% python3 -q
>>> import numpy as np
>>> np.set_printoptions(precision=2, suppress=True, linewidth=200)
>>> rd = lambda a: np.round(a, 2) + 0
>>> arr = np.load("test0.npy")
>>> arr
array([[1., 0.],
       [0., 1.]])
>>> x0 = np.array([-3, 3])
>>> target = arr @ x0
>>> coef, lr = np.zeros(2), 1 / np.linalg.norm(arr, 2) ** 2
>>> for i in range(4):
...     coef -= lr * arr.T @ (arr @ coef - target)
...     if i % 1 == 0: print(i, round(np.linalg.norm(arr @ coef - target), 2))
... 
0 0.0
1 0.0
2 0.0
3 0.0
>>> coef
array([-3.,  3.])
>>> rd(np.linalg.cond(arr))
np.float64(1.0)
>>> q, vecs = np.linalg.qr(arr[:, :1])[0], np.linalg.qr(arr[:, 1:])[0]
>>> sigma = np.linalg.svd(q.T @ vecs, compute_uv=False)
>>> np.degrees(np.arccos(sigma.clip(0, 1)))
array([90.])
>>> sigma
array([0.])
>>> (sigma > 0.9).sum()
np.int64(0)
>>> rd(np.linalg.norm(q @ q.T - vecs @ vecs.T, 2))
np.float64(1.0)
>>> q = arr.astype(float).copy()
>>> for j in range(2):
...     q[:, j] -= q[:, :j] @ (q[:, :j].T @ q[:, j])
...     q[:, j] /= np.linalg.norm(q[:, j])
... 
>>> q.T @ arr
array([[1., 0.],
       [0., 1.]])
>>> A = np.load("data.npy")
>>> A
array([[ 0,  0,  0,  0,  0],
       [ 0,  2,  0,  0,  0],
       [ 0,  0, -2,  0,  0],
       [ 0,  0,  0,  3,  0],
       [ 0,  0,  0,  0,  1]])
>>> proj = np.triu(np.array([[0, 0, 0, 3, -3],
...     [-1, 2, 3, 3, -3],
...     [-1, -1, -3, -3, 0],
...     [-2, 3, -1, 1, 0],
...     [-3, 3, -1, -2, 2]]), 1) + np.eye(5)
>>> Y = proj @ A @ np.linalg.inv(proj)
>>> np.linalg.matrix_rank(Y)
np.int64(4)
>>> np.trace(Y), np.trace(A)
(np.float64(4.0), np.int64(4))
>>> Y
array([[  0.,   0.,   0.,   9.,  -3.],
       [  0.,   2., -12., -33.,   3.],
       [  0.,   0.,  -2., -15.,   0.],
       [  0.,   0.,   0.,   3.,   0.],
       [  0.,   0.,   0.,   0.,   1.]])
>>> rd(np.linalg.det(Y))
np.float64(0.0)
>>> np.poly(Y)
array([  1.,  -4.,  -1.,  16., -12.,   0.])
>>> M = np.loadtxt("out15.csv", delimiter=",")
>>> M
array([[ -9.,  -9.,   0., -18., -18.],
       [ -3.,  -3.,   0.,  -6.,  -6.],
       [ -4.,  -4.,   0.,  -8.,  -8.],
       [ -2.,  -2.,   0.,  -4.,  -4.],
       [ -8.,  -8.,   0., -16., -16.]])
>>> th = np.radians(120)
>>> R = np.eye(5)
>>> R[3, 3] = R[0, 0] = np.cos(th)
>>> R[3, 0], R[0, 3] = -np.sin(th), np.sin(th)
>>> rd(R)
array([[-0.5 ,  0.  ,  0.  ,  0.87,  0.  ],
       [ 0.  ,  1.  ,  0.  ,  0.  ,  0.  ],
       [ 0.  ,  0.  ,  1.  ,  0.  ,  0.  ],
       [-0.87,  0.  ,  0.  , -0.5 ,  0.  ],
       [ 0.  ,  0.  ,  0.  ,  0.  ,  1.  ]])
>>> Y = M @ R.T
>>> np.allclose(M @ M.T, Y @ Y.T)
True
>>> rd(np.linalg.svd(M, compute_uv=False)), rd(np.linalg.svd(Y, compute_uv=False))
(array([41.71,  0.  ,  0.  ,  0.  ,  0.  ]), array([41.71,  0.  ,  0.  ,  0.  ,  0.  ]))
>>> rd(np.abs(Y - M).max(axis=0))
array([ 2.09,  0.  ,  0.  , 34.79,  0.  ])
>>> rd(Y)
array([[-11.09,  -9.  ,   0.  ,  16.79, -18.  ],
       [ -3.7 ,  -3.  ,   0.  ,   5.6 ,  -6.  ],
       [ -4.93,  -4.  ,   0.  ,   7.46,  -8.  ],
       [ -2.46,  -2.  ,   0.  ,   3.73,  -4.  ],
       [ -9.86,  -8.  ,   0.  ,  14.93, -16.  ]])
>>> rd(np.poly(Y))
array([ 1.  , 26.36,  0.  ,  0.  ,  0.  ,  0.  ])
>>> rd(np.kron(np.eye(2, dtype=int), Y))
array([[-11.09,  -9.  ,   0.  ,  16.79, -18.  ,   0.  ,   0.  ,   0.  ,   0.  ,   0.  ],
       [ -3.7 ,  -3.  ,   0.  ,   5.6 ,  -6.  ,   0.  ,   0.  ,   0.  ,   0.  ,   0.  ],
       [ -4.93,  -4.  ,   0.  ,   7.46,  -8.  ,   0.  ,   0.  ,   0.  ,   0.  ,   0.  ],
       [ -2.46,  -2.  ,   0.  ,   3.73,  -4.  ,   0.  ,   0.  ,   0.  ,   0.  ,   0.  ],
       [ -9.86,  -8.  ,   0.  ,  14.93, -16.  ,   0.  ,   0.  ,   0.  ,   0.  ,   0.  ],
       [  0.  ,   0.  ,   0.  ,   0.  ,   0.  , -11.09,  -9.  ,   0.  ,  16.79, -18.  ],
       [  0.  ,   0.  ,   0.  ,   0.  ,   0.  ,  -3.7 ,  -3.  ,   0.  ,   5.6 ,  -6.  ],
       [  0.  ,   0.  ,   0.  ,   0.  ,   0.  ,  -4.93,  -4.  ,   0.  ,   7.46,  -8.  ],
       [  0.  ,   0.  ,   0.  ,   0.  ,   0.  ,  -2.46,  -2.  ,   0.  ,   3.73,  -4.  ],
       [  0.  ,   0.  ,   0.  ,   0.  ,   0.  ,  -9.86,  -8.  ,   0.  ,  14.93, -16.  ]])
>>> rd(np.linalg.det(2 * Y)), rd(np.linalg.det(Y))
(np.float64(0.0), np.float64(0.0))
>>> rd(np.linalg.det(Y[::-1]))
np.float64(0.0)
>>> rd(np.linalg.det(Y.T))
np.float64(0.0)
